% python3 -q
>>> import numpy as np
>>> np.set_printoptions(precision=1, suppress=True, linewidth=200)
>>> def rd(a):
...     return np.round(a, 1) + 0
... 
>>> F = np.array([[0.1, 9.7], [-2.1, -2.4]])
>>> left, s, Vh = np.linalg.svd(F, full_matrices=False)
>>> rd(left.T @ left)
array([[1., 0.],
       [0., 1.]])
>>> left.shape, s.shape, Vh.shape
((2, 2), (2,), (2, 2))
>>> print(rd(np.cumsum(s ** 2) / np.sum(s ** 2)))
[1. 1.]
>>> print(rd(Vh @ Vh.T))
[[1. 0.]
 [0. 1.]]
>>> f, r1 = F[1], F[0]
>>> print(rd(f @ f))
10.2
>>> pr = (f @ r1) / (f @ f) * f
>>> print(rd(r1 - pr))
[-4.8  4.2]
>>> np.linalg.matrix_rank(np.outer(f, r1))
np.int64(1)
>>> rd(pr)
array([4.9, 5.5])
>>> print(rd(np.linalg.norm(f + r1) ** 2 + np.linalg.norm(f - r1) ** 2))
208.5
>>> rng = np.random.default_rng(4)
>>> z = rng.permutation(2)
>>> z
array([1, 0])
>>> Y = F[z][:, z]
>>> Y
array([[-2.4, -2.1],
       [ 9.7,  0.1]])
>>> f = np.array([0, 2])
>>> np.convolve(Y[1], f)
array([ 0. , 19.4,  0.2])
>>> rd(np.correlate(Y[1], Y[0], "full"))
array([-20.4, -23.5,  -0.2])
>>> np.polyval(f, Y[1])
array([2., 2.])
>>> t3 = np.stack([F, -3 * F, F[::-1]])
>>> print((t3 @ F.T).shape)
(3, 2, 2)
>>> print(rd(np.linalg.norm(t3, axis=(1, 2))))
[10.2 30.6 10.2]
>>> np.linalg.matrix_rank(t3.reshape(3, -1))
np.int64(2)
